$ python3 -q
>>> import numpy as np
>>> import numpy.linalg as la
>>> np.set_printoptions(precision=2, suppress=True, linewidth=120)
>>> m1 = np.loadtxt("data.csv", delimiter=",")
>>> m1
array([[  8.,  -6., -14.,   8.],
       [  2.,   1.,   1.,  -6.],
       [ -3.,   1.,   3.,   1.],
       [ -4.,  -2.,  -2.,  12.],
       [  8.,  -6., -14.,   8.],
       [  7.,  -4., -10.,   3.],
       [  5.,   0.,  -2.,  -7.]])
>>> left, sig, vt = la.svd(m1)
>>> np.argmax(sig[:-1] / (sig[1:] + 1e-6)) + 1
np.int64(2)
>>> M2 = left[:, :2] @ np.diag(sig[:2]) @ vt[:2]
>>> la.matrix_rank(M2)
np.int64(2)
>>> np.round(la.norm(m1 - M2, 2), 2), round(sig[2], 2)
(np.float64(0.0), np.float64(0.0))
>>> M2.round(2) + 0
array([[  8.,  -6., -14.,   8.],
       [  2.,   1.,   1.,  -6.],
       [ -3.,   1.,   3.,   1.],
       [ -4.,  -2.,  -2.,  12.],
       [  8.,  -6., -14.,   8.],
       [  7.,  -4., -10.,   3.],
       [  5.,   0.,  -2.,  -7.]])
>>> la.matrix_rank(m1, rtol=0.05)
np.int64(2)
>>> rank = la.matrix_rank(m1)
>>> rank
np.int64(2)
>>> ns = la.svd(m1)[2][rank:].T
>>> np.allclose(m1 @ ns, 0)
True
>>> ns.shape
(4, 2)
>>> ns @ ns.T
array([[ 0.53,  0.12,  0.4 ,  0.27],
       [ 0.12,  0.9 , -0.23,  0.15],
       [ 0.4 , -0.23,  0.43,  0.17],
       [ 0.27,  0.15,  0.17,  0.14]])
>>> [int(la.matrix_rank(m1[:, :j + 1])) for j in range(4)]
[1, 2, 2, 2]
>>> la.matrix_rank(m1.T @ m1), la.matrix_rank(m1 @ m1.T)
(np.int64(2), np.int64(2))
>>> K = np.loadtxt("x.csv", delimiter=",")
>>> K
array([[ 2., -1.,  0.,  0.,  0.,  0.],
       [ 3., -1.,  0.,  0.,  0.,  0.],
       [-1.,  1.,  0.,  0.,  0.,  0.],
       [ 0.,  0.,  2., -1.,  0.,  0.],
       [ 0.,  0.,  3., -1.,  0.,  0.],
       [ 0.,  0., -1.,  1.,  0.,  0.],
       [ 0.,  0.,  0.,  0.,  2., -1.],
       [ 0.,  0.,  0.,  0.,  3., -1.],
       [ 0.,  0.,  0.,  0., -1.,  1.]])
>>> x = np.array([7, -8, -9, -1, -3, 7])
>>> h1 = np.maximum(K @ x, 0)
>>> K.T @ h1
array([131., -51.,  -8.,   8., -10.,  10.])
>>> np.flatnonzero(h1 > 1e-9)
array([0, 1, 5, 8])
>>> h1
array([22., 29.,  0.,  0.,  0.,  8.,  0.,  0., 10.])
>>> np.tanh(K @ x)
array([ 1.,  1., -1., -1., -1.,  1., -1., -1.,  1.])
>>> rng = np.random.default_rng(77016)
>>> arr = np.eye(5, dtype=int)[rng.permutation(5)] * np.array([3, 3, 1, 1, 1])
>>> arr
array([[3, 0, 0, 0, 0],
       [0, 3, 0, 0, 0],
       [0, 0, 0, 0, 1],
       [0, 0, 0, 1, 0],
       [0, 0, 1, 0, 0]])
>>> # 4 blocks once reordered
>>> ev, V = la.eigh(arr)
>>> x = np.array([7, 7, 8, 7, 2])
>>> round(x @ arr @ x / (x @ x), 2), ev[0], ev[-1]
(np.float64(1.74), np.float64(-1.0), np.float64(3.0))
>>> V * np.maximum(ev, 0) @ V.T
array([[3. , 0. , 0. , 0. , 0. ],
       [0. , 3. , 0. , 0. , 0. ],
       [0. , 0. , 0.5, 0. , 0.5],
       [0. , 0. , 0. , 1. , 0. ],
       [0. , 0. , 0.5, 0. , 0.5]])
>>> np.round(V * np.abs(ev) @ V.T, 2) + 0
array([[3., 0., 0., 0., 0.],
       [0., 3., 0., 0., 0.],
       [0., 0., 1., 0., 0.],
       [0., 0., 0., 1., 0.],
       [0., 0., 0., 0., 1.]])
>>> np.abs(arr).sum(axis=1).max(), np.abs(ev).max()
(np.int64(3), np.float64(3.0))
>>> la.eigvalsh(arr[1:, 1:])
array([-1.,  1.,  1.,  3.])
>>> [round(float(la.det(arr[:i, :i])), 2) + 0 for i in range(1, 6)]
[3.0, 9.0, 0.0, 0.0, -9.0]
>>> np.all(la.eigvalsh(arr) > 0)
np.False_
>>> data = np.loadtxt("dump.csv", delimiter=",")
>>> data
array([[ 0., -1.,  3.,  5., -1.],
       [-4., -5., -1.,  1., -5.],
       [-4., -5., -1.,  1., -5.],
       [-2., -3.,  1.,  3., -3.],
       [-5., -6., -2.,  0., -6.]])
>>> rank = la.matrix_rank(data)
>>> rank
np.int64(2)
>>> ns = la.svd(data)[2][rank:].T
>>> ns.shape
(5, 3)
>>> np.round(data @ ns, 2) + 0
array([[0., 0., 0.],
       [0., 0., 0.],
       [0., 0., 0.],
       [0., 0., 0.],
       [0., 0., 0.]])
>>> A = np.load("arr.npy")
>>> A
array([[ 0.02,  2.  , -2.  , -1.  ,  0.  ],
       [ 2.  ,  1.02,  3.  ,  2.  , -2.  ],
       [-3.  ,  1.  ,  3.02,  3.  , -3.  ],
       [ 2.  ,  2.  , -1.  ,  0.02,  1.  ],
       [ 0.  ,  2.  , -2.  , -1.  ,  0.02]])
>>> left, sig, vt = la.svd(A, full_matrices=False)
>>> left.shape, sig.shape, vt.shape
((5, 5), (5,), (5, 5))
>>> f = np.array([2, 0, 1])
>>> np.cross(A[2, :3], A[4, :3])
array([-8.04, -6.  , -6.  ])
>>> np.polyval(f, A[2])
array([19.  ,  3.  , 19.24, 19.  , 19.  ])
>>> np.array([np.convolve(row, f, "same") for row in A])
array([[ 4.  , -3.98,  0.  , -2.  , -1.  ],
       [ 2.04,  8.  ,  5.02, -1.  ,  2.  ],
       [ 2.  ,  3.04,  7.  , -2.98,  3.  ],
       [ 4.  ,  0.  ,  2.04,  1.  ,  0.02],
       [ 4.  , -4.  ,  0.  , -1.96, -1.  ]])
>>> np.correlate(A[2], A[4], "full")
array([ -0.06,   3.02,   5.06, -10.96,  -7.1 ,   3.04,  12.  ,  -6.  ,   0.  ])
>>> M2 = np.array([[3, 1, 0, 1], [1, 1, 2, 2], [3, 3, 3, 0], [1, 0, 0, 3]])
>>> basis = np.array([[3, -3, -3], [1, 3, 3], [0, 0, 2]])
>>> W0 = np.block([[M2, np.zeros((4, 3))], [np.zeros((3, 4)), basis]])
>>> W0
array([[ 3.,  1.,  0.,  1.,  0.,  0.,  0.],
       [ 1.,  1.,  2.,  2.,  0.,  0.,  0.],
       [ 3.,  3.,  3.,  0.,  0.,  0.,  0.],
       [ 1.,  0.,  0.,  3.,  0.,  0.,  0.],
       [ 0.,  0.,  0.,  0.,  3., -3., -3.],
       [ 0.,  0.,  0.,  0.,  1.,  3.,  3.],
       [ 0.,  0.,  0.,  0.,  0.,  0.,  2.]])
>>> np.round(la.norm(m1, 2) / la.norm(m1), 2)
np.float64(0.88)
>>> la.cond(m1) > 100
np.True_
>>> [round(float(x), 2) for x in la.svd(m1, compute_uv=False)[:3]]
[30.59, 16.31, 0.0]
>>> F = np.array([[-2, 1, 5, -4, -5],
...     [1, 2, -5, -3, -1],
...     [1, -5, -2, 3, -3],
...     [5, 0, 3, 1, 1]])
>>> F[3] = F[2]
>>> F
array([[-2,  1,  5, -4, -5],
       [ 1,  2, -5, -3, -1],
       [ 1, -5, -2,  3, -3],
       [ 1, -5, -2,  3, -3]])
>>> w1 = np.array([[9, 6, 0, 4, 9],
...     [5, 4, 6, 3, 4],
...     [0, 2, 2, 0, 5],
...     [4, 3, 1, 5, 1],
...     [3, 7, 8, 0, 9]])
>>> beta = np.array([5, 4, 0, 5, 0])
>>> hid = np.maximum(F @ w1 + beta, 0)
>>> la.matrix_rank(hid)
np.int64(2)
>>> (hid > 0).astype(int)
array([[0, 0, 0, 0, 0],
       [1, 0, 0, 0, 0],
       [0, 0, 0, 1, 0],
       [0, 0, 0, 1, 0]])
>>> basis = np.array([[0, 0, 3], [-9, 4, 3], [1, 2, 5], [-2, -4, -4], [-6, -7, -5]])
>>> hid @ basis
array([[  0,   0,   0],
       [  0,   0,  27],
       [-18, -36, -36],
       [-18, -36, -36]])
>>> w1 @ basis
array([[-116,  -55,  -16],
       [ -60,  -12,   25],
       [ -46,  -23,   -9],
       [ -42,  -13,    1],
       [-109,  -19,   25]])
>>> J = np.cumsum(np.array([[0, 0, 2, 3],
...     [3, 3, 1, 3],
...     [0, 1, 0, 0],
...     [2, 0, 1, 3],
...     [1, 3, 2, 2],
...     [2, 1, 0, 0],
...     [0, 1, 0, 0],
...     [0, 3, 2, 2],
...     [0, 2, 1, 1],
...     [2, 2, 0, 0],
...     [3, 1, 2, 0],
...     [2, 3, 3, 2],
...     [1, 2, 3, 1],
...     [3, 0, 3, 0],
...     [3, 1, 2, 2],
...     [2, 1, 0, 1],
...     [1, 1, 3, 3],
...     [0, 0, 0, 2],
...     [0, 1, 0, 3],
...     [0, 1, 1, 0],
...     [2, 1, 0, 3],
...     [1, 1, 2, 3],
...     [1, 1, 3, 0],
...     [3, 2, 3, 1],
...     [0, 1, 0, 2],
...     [0, 1, 2, 3],
...     [0, 3, 2, 0],
...     [2, 0, 1, 0],
...     [3, 0, 1, 1],
...     [1, 1, 0, 3]]), axis=0)
>>> J
array([[ 0,  0,  2,  3],
       [ 3,  3,  3,  6],
       [ 3,  4,  3,  6],
       [ 5,  4,  4,  9],
       [ 6,  7,  6, 11],
       [ 8,  8,  6, 11],
       [ 8,  9,  6, 11],
       [ 8, 12,  8, 13],
       [ 8, 14,  9, 14],
       [10, 16,  9, 14],
       [13, 17, 11, 14],
       [15, 20, 14, 16],
       [16, 22, 17, 17],
       [19, 22, 20, 17],
       [22, 23, 22, 19],
       [24, 24, 22, 20],
       [25, 25, 25, 23],
       [25, 25, 25, 25],
       [25, 26, 25, 28],
       [25, 27, 26, 28],
       [27, 28, 26, 31],
       [28, 29, 28, 34],
       [29, 30, 31, 34],
       [32, 32, 34, 35],
       [32, 33, 34, 37],
       [32, 34, 36, 40],
       [32, 37, 38, 40],
       [34, 37, 39, 40],
       [37, 37, 40, 41],
       [38, 38, 40, 44]])
>>> left, sig, vt = la.svd(J)
>>> sig
array([263.93,  13.07,  11.29,   5.95])
>>> np.argmax(sig[:-1] / (sig[1:] + 1e-6)) + 1
np.int64(1)
>>> M2 = left[:, :1] @ np.diag(sig[:1]) @ vt[:1]
>>> round(float(np.abs(J - M2).max()), 2)
3.96
>>> la.matrix_rank(J, rtol=0.05)
np.int64(1)
